$ python3 -q
>>> import numpy as np
>>> import numpy.linalg as la
>>> np.set_printoptions(precision=2, suppress=True, linewidth=200)
>>> mat = np.maximum(np.array([[-3, -3],
...     [-1, 3],
...     [-3, -1],
...     [2, -1],
...     [3, 2],
...     [-2, -2],
...     [-3, -1],
...     [2, 0],
...     [0, -3],
...     [0, -3],
...     [-1, -2],
...     [-1, 1],
...     [-2, 1],
...     [3, 1],
...     [2, 1],
...     [-2, 1],
...     [2, -2],
...     [3, 1],
...     [-1, -3],
...     [-1, 1],
...     [-2, 2],
...     [-3, 1],
...     [3, -3],
...     [0, -1],
...     [3, -1],
...     [-3, -1],
...     [2, -1],
...     [-2, -2],
...     [-3, 3],
...     [-1, -1],
...     [-3, -1],
...     [2, -1],
...     [-2, 3]]) @ np.array([[-3, 1, -1], [2, 0, -2]]) + np.array([0, -2, -1]), 0)
>>> mat
array([[ 3,  0,  8],
       [ 9,  0,  0],
       [ 7,  0,  4],
       [ 0,  0,  0],
       [ 0,  1,  0],
       [ 2,  0,  5],
       [ 7,  0,  4],
       [ 0,  0,  0],
       [ 0,  0,  5],
       [ 0,  0,  5],
       [ 0,  0,  4],
       [ 5,  0,  0],
       [ 8,  0,  0],
       [ 0,  1,  0],
       [ 0,  0,  0],
       [ 8,  0,  0],
       [ 0,  0,  1],
       [ 0,  1,  0],
       [ 0,  0,  6],
       [ 5,  0,  0],
       [10,  0,  0],
       [11,  0,  0],
       [ 0,  1,  2],
       [ 0,  0,  1],
       [ 0,  1,  0],
       [ 7,  0,  4],
       [ 0,  0,  0],
       [ 2,  0,  5],
       [15,  0,  0],
       [ 1,  0,  2],
       [ 7,  0,  4],
       [ 0,  0,  0],
       [12,  0,  0]])
>>> # rows 2 and 6 are equal
>>> x0 = np.array([3, 3, 3])
>>> mat @ x0
array([33, 27, 33,  0,  3, 21, 33,  0, 15, 15, 12, 15, 24,  3,  0, 24,  3,  3, 18, 15, 30, 33,  9,  3,  3, 33,  0, 21, 45,  9, 33,  0, 36])
>>> mat @ np.ones(3)
array([11.,  9., 11.,  0.,  1.,  7., 11.,  0.,  5.,  5.,  4.,  5.,  8.,  1.,  0.,  8.,  1.,  1.,  6.,  5., 10., 11.,  3.,  1.,  1., 11.,  0.,  7., 15.,  3., 11.,  0., 12.])
>>> (mat * x0).sum(axis=1)
array([33, 27, 33,  0,  3, 21, 33,  0, 15, 15, 12, 15, 24,  3,  0, 24,  3,  3, 18, 15, 30, 33,  9,  3,  3, 33,  0, 21, 45,  9, 33,  0, 36])
>>> mat @ (2 * x0)
array([66, 54, 66,  0,  6, 42, 66,  0, 30, 30, 24, 30, 48,  6,  0, 48,  6,  6, 36, 30, 60, 66, 18,  6,  6, 66,  0, 42, 90, 18, 66,  0, 72])
>>> mat @ np.eye(3)[2]
array([8., 0., 4., 0., 0., 5., 4., 0., 5., 5., 4., 0., 0., 0., 0., 0., 1., 0., 6., 0., 0., 0., 2., 1., 0., 4., 0., 5., 0., 2., 4., 0., 0.])
>>> mat * x0
array([[ 9,  0, 24],
       [27,  0,  0],
       [21,  0, 12],
       [ 0,  0,  0],
       [ 0,  3,  0],
       [ 6,  0, 15],
       [21,  0, 12],
       [ 0,  0,  0],
       [ 0,  0, 15],
       [ 0,  0, 15],
       [ 0,  0, 12],
       [15,  0,  0],
       [24,  0,  0],
       [ 0,  3,  0],
       [ 0,  0,  0],
       [24,  0,  0],
       [ 0,  0,  3],
       [ 0,  3,  0],
       [ 0,  0, 18],
       [15,  0,  0],
       [30,  0,  0],
       [33,  0,  0],
       [ 0,  3,  6],
       [ 0,  0,  3],
       [ 0,  3,  0],
       [21,  0, 12],
       [ 0,  0,  0],
       [ 6,  0, 15],
       [45,  0,  0],
       [ 3,  0,  6],
       [21,  0, 12],
       [ 0,  0,  0],
       [36,  0,  0]])
